% python3 -q
>>> import numpy as np
>>> np.set_printoptions(precision=3, suppress=True, linewidth=140)
>>> E = np.loadtxt("a.csv", delimiter=",")
>>> E
array([[ 1., -2.,  4.],
       [ 1., -1.,  1.],
       [ 1.,  0.,  0.]])
>>> x = np.array([-2, 4, 3])
>>> h = np.maximum(E @ x, 0)
>>> E.T @ h
array([ 2., -4.,  8.])
>>> E * (h > 1e-9)[:, None]
array([[ 1., -2.,  4.],
       [ 0., -0.,  0.],
       [ 0.,  0.,  0.]])
>>> np.maximum(E @ (3 * x), 0)
array([6., 0., 0.])
>>> np.tanh(E @ x)
array([ 0.964, -0.995, -0.964])
>>> np.flatnonzero(h > 1e-9)
array([0])
>>> B = E[0, 0] * E[1:] - np.outer(E[1:, 0], E[0])
>>> B
array([[ 0.,  1., -3.],
       [ 0.,  2., -4.]])
>>> E[:, 0] / E[0, 0]
array([1., 1., 1.])
>>> np.flatnonzero(~B.round(6).any(axis=1))
array([], dtype=int64)
>>> print([round(float(x), 3) for x in np.linalg.svd(B, compute_uv=False)[:3]])
[5.465, 0.366]
>>> round(float(np.linalg.norm(B, 2) / np.linalg.norm(B)), 3)
0.998
>>> print(np.linalg.matrix_rank(B, rtol=0.1))
1
>>> print(np.linalg.cond(B) > 100)
False
>>> print(np.sort(np.abs(np.linalg.eigvals(E))))
[1. 1. 2.]
>>> E @ E
array([[ 3.,  0.,  2.],
       [ 1., -1.,  3.],
       [ 1., -2.,  4.]])
>>> (E - E.T) / 2
array([[ 0. , -1.5,  1.5],
       [ 1.5,  0. ,  0.5],
       [-1.5, -0.5,  0. ]])
>>> np.trace(E)
np.float64(0.0)
>>> np.linalg.matrix_power(E, 2)
array([[ 3.,  0.,  2.],
       [ 1., -1.,  3.],
       [ 1., -2.,  4.]])
>>> np.allclose(E, E.T)
False
>>> np.allclose(E @ E.T, E.T @ E)
False
>>> (E + E.T) / 2
array([[ 1. , -0.5,  2.5],
       [-0.5, -1. ,  0.5],
       [ 2.5,  0.5,  0. ]])
>>> m1 = np.loadtxt("case5.csv", delimiter=",")
>>> print(m1)
[[ 0.  1.  0.  0.]
 [ 1.  0.  0.  0.]
 [ 0.  0.  1.  0.]
 [ 0.  0.  0. -3.]]
>>> O, R = np.linalg.qr(m1)
>>> np.trace(O @ O.T)
np.float64(4.0)
>>> O.shape, R.shape
((4, 4), (4, 4))
>>> np.abs(np.diag(R))
array([1., 1., 1., 3.])
>>> print(R)
[[-1.  0.  0.  0.]
 [ 0. -1.  0.  0.]
 [ 0.  0.  1.  0.]
 [ 0.  0.  0. -3.]]
>>> np.allclose(R.T @ R, m1.T @ m1)
True
>>> vals, evecs = np.linalg.eigh(m1)
>>> vals.sum(), np.trace(m1)
(np.float64(-2.0), np.float64(-2.0))
>>> print(vals)
[-3. -1.  1.  1.]
>>> np.unique(vals.round(6) + 0, return_counts=True)[1]
array([1, 1, 2])
